$ python -q
>>> import numpy as np
>>> np.set_printoptions(suppress=True, linewidth=100)
>>> def rd(a):
...     return np.round(a, 3) + 0
... 
>>> X = np.array([[1.05, 0.0, 1.0, 0.0, 1.0, 1.0, 0.0],
...     [2.0, 0.05, 1.0, 2.0, 0.0, 0.0, 1.0],
...     [0.0, 1.0, 0.05, 0.0, 0.0, 0.0, 1.0],
...     [2.0, 0.0, 0.0, 2.05, 1.0, 1.0, 2.0],
...     [0.0, 1.0, 0.0, 0.0, 0.05, 1.0, 1.0],
...     [2.0, 0.0, 0.0, 1.0, 0.0, 0.05, 0.0],
...     [1.0, 0.0, 1.0, 0.0, 1.0, 1.0, 0.05]])
>>> (X - X.T) / 2
array([[ 0. , -1. ,  0.5, -1. ,  0.5, -0.5, -0.5],
       [ 1. ,  0. ,  0. ,  1. , -0.5,  0. ,  0.5],
       [-0.5,  0. ,  0. ,  0. ,  0. ,  0. ,  0. ],
       [ 1. , -1. ,  0. ,  0. ,  0.5,  0. ,  1. ],
       [-0.5,  0.5,  0. , -0.5,  0. ,  0.5,  0. ],
       [ 0.5,  0. ,  0. ,  0. , -0.5,  0. , -0.5],
       [ 0.5, -0.5,  0. , -1. ,  0. ,  0.5,  0. ]])
>>> (X + X.T) / 2
array([[1.05, 1.  , 0.5 , 1.  , 0.5 , 1.5 , 0.5 ],
       [1.  , 0.05, 1.  , 1.  , 0.5 , 0.  , 0.5 ],
       [0.5 , 1.  , 0.05, 0.  , 0.  , 0.  , 1.  ],
       [1.  , 1.  , 0.  , 2.05, 0.5 , 1.  , 1.  ],
       [0.5 , 0.5 , 0.  , 0.5 , 0.05, 0.5 , 1.  ],
       [1.5 , 0.  , 0.  , 1.  , 0.5 , 0.05, 0.5 ],
       [0.5 , 0.5 , 1.  , 1.  , 1.  , 0.5 , 0.05]])
>>> assert X == X.T
Traceback (most recent call last):
  File "<python-input-6>", line 1, in <module>
    assert X == X.T
           ^^^^^^^^
ValueError: The truth value of an array with more than one element is ambiguous. Use a.any() or a.all()
>>> U, sv, vt = np.linalg.svd(X)
>>> np.argmax(sv[:-1] / (sv[1:] + 1e-6)) + 1
np.int64(6)
>>> rd(sv)
array([5.423, 2.315, 2.26 , 1.174, 0.913, 0.475, 0.007])
>>> out = U[:, :6] @ np.diag(sv[:6]) @ vt[:6]
>>> rd(np.linalg.norm(X - out, 2)), rd(sv[6])
(np.float64(0.007), np.float64(0.007))
>>> rd(out)
array([[ 1.051, -0.002,  1.   , -0.003,  0.998,  1.   ,  0.002],
       [ 2.   ,  0.05 ,  1.   ,  2.   ,  0.   ,  0.   ,  1.   ],
       [ 0.   ,  1.   ,  0.05 ,  0.   ,  0.   ,  0.   ,  1.   ],
       [ 2.   ,  0.   ,  0.   ,  2.05 ,  1.   ,  1.   ,  2.   ],
       [ 0.   ,  1.   ,  0.   ,  0.   ,  0.05 ,  1.   ,  1.   ],
       [ 2.   ,  0.   ,  0.   ,  1.   ,  0.   ,  0.05 ,  0.   ],
       [ 0.999,  0.002,  1.   ,  0.003,  1.002,  1.   ,  0.048]])
>>> np.linalg.matrix_rank(X, rtol=0.05)
np.int64(6)
>>> np.linalg.matrix_rank(out)
np.int64(6)
>>> feats = np.load("a.npy")
>>> feats
array([[ 4, -4, -2,  2,  4,  4],
       [-4,  4,  2, -2, -4, -4],
       [-2,  2,  1, -1, -2, -2],
       [ 2, -2, -1,  1,  2,  2],
       [ 4, -4, -2,  2,  4,  4],
       [ 4, -4, -2,  2,  4,  4]])
>>> evals, V = np.linalg.eigh(feats)
>>> rd(V.T @ feats @ V)
array([[ 0.,  0.,  0.,  0.,  0.,  0.],
       [ 0.,  0.,  0.,  0.,  0.,  0.],
       [ 0.,  0.,  0.,  0.,  0.,  0.],
       [ 0.,  0.,  0.,  0.,  0.,  0.],
       [ 0.,  0.,  0.,  0.,  0.,  0.],
       [ 0.,  0.,  0.,  0.,  0., 18.]])
>>> rd(np.linalg.svd(feats, compute_uv=False))
array([18.,  0.,  0.,  0.,  0.,  0.])
>>> (evals > 1e-8).sum(), (evals < -1e-8).sum()
(np.int64(1), np.int64(0))
>>> rd(V @ np.diag(evals) @ V.T)
array([[ 4., -4., -2.,  2.,  4.,  4.],
       [-4.,  4.,  2., -2., -4., -4.],
       [-2.,  2.,  1., -1., -2., -2.],
       [ 2., -2., -1.,  1.,  2.,  2.],
       [ 4., -4., -2.,  2.,  4.,  4.],
       [ 4., -4., -2.,  2.,  4.,  4.]])
